In [1]: import numpy as np

In [2]: from numpy import linalg as LA

In [3]: np.set_printoptions(suppress=True, linewidth=200)

In [4]: A = np.load("layer0.npy")

In [5]: A
Out[5]: 
array([[-1. , -1. ,  1. , -0.8],
       [-0.8, -1. ,  0.6, -0.7],
       [-0.7, -1. ,  1. ,  0.3],
       [ 0.4,  0.6, -0.1, -0.9],
       [-0.8,  0.9, -1. , -0.1],
       [-1. , -1. ,  1. , -0.7],
       [-0.5, -1. ,  1. ,  0.1],
       [-0.9, -1. ,  0.9,  0.3],
       [-1. , -1. ,  1. , -0.5],
       [-0.3,  1. , -1. , -0.7],
       [-0.5,  0.9, -1. , -0.9],
       [-0.9, -1. ,  1. , -0.2],
       [-0.1,  1. , -1. , -0.9],
       [-0.8, -0.9, -0.2, -0.6],
       [ 0. , -1. ,  1. ,  0.1],
       [ 1. ,  1. ,  0.3,  0.7],
       [-0.5, -1. ,  0.9,  0.1],
       [ 0.9,  1. , -0.9,  0.2]])

In [6]: cen = A - A.mean(axis=1)
Traceback (most recent call last):
  Cell In[6], line 1
    cen = A - A.mean(axis=1)
ValueError: operands could not be broadcast together with shapes (18,4) (18,) 


In [7]: cen = A - A.mean(axis=0)

In [8]: U, s, VT = LA.svd(cen, full_matrices=False)

In [9]: s.round(1)
Out[9]: array([5.4, 2.7, 1.4, 0.9])

In [10]: np.searchsorted(np.cumsum(s ** 2) / (s ** 2).sum(), 0.9) + 1
Out[10]: np.int64(2)

In [11]: np.round((s ** 2).sum() ** 2 / (s ** 4).sum(), 1)
Out[11]: np.float64(1.7)

In [12]: D = LA.norm(A[:, None] - A[None], axis=-1)

In [13]: D[6].round(1)
Out[13]: array([1. , 0.9, 0.3, 2.4, 2.8, 0.9, 0. , 0.5, 0.8, 2.9, 2.9, 0.5, 3. , 1.4, 0.5, 2.7, 0.1, 3.1])

In [14]: D[6].round(6).argsort(kind="stable")[:4]
Out[14]: array([ 6, 16,  2,  7])

In [15]: D.shape
Out[15]: (18, 18)

In [16]: np.round(LA.norm(A - A.mean(axis=0), axis=1), 1)
Out[16]: array([1.3, 1. , 1.2, 1.4, 1.8, 1.3, 1.1, 1.3, 1.2, 1.8, 1.8, 1.2, 1.9, 0.9, 1.2, 2.1, 1.1, 2.2])

In [17]: np.unravel_index(D.round(6).argmax(), D.shape)
Out[17]: (np.int64(0), np.int64(17))

In [18]: LA.matrix_rank(D ** 2)
Out[18]: np.int64(6)

In [19]: cen = (A - A.mean(axis=0)) / A.std(axis=0)

In [20]: np.argwhere(np.abs(cen) > 2)
Out[20]: 
array([[15,  0],
       [17,  0]])

In [21]: np.round(cen.std(axis=0), 1)
Out[21]: array([1., 1., 1., 1.])

In [22]: coef = LA.lstsq(np.delete(cen, 0, axis=1), cen[:, 0])[0]

In [23]: np.abs(coef).argmax()
Out[23]: np.int64(0)

In [24]: coef.round(1)
Out[24]: array([1.2, 0.6, 0.3])
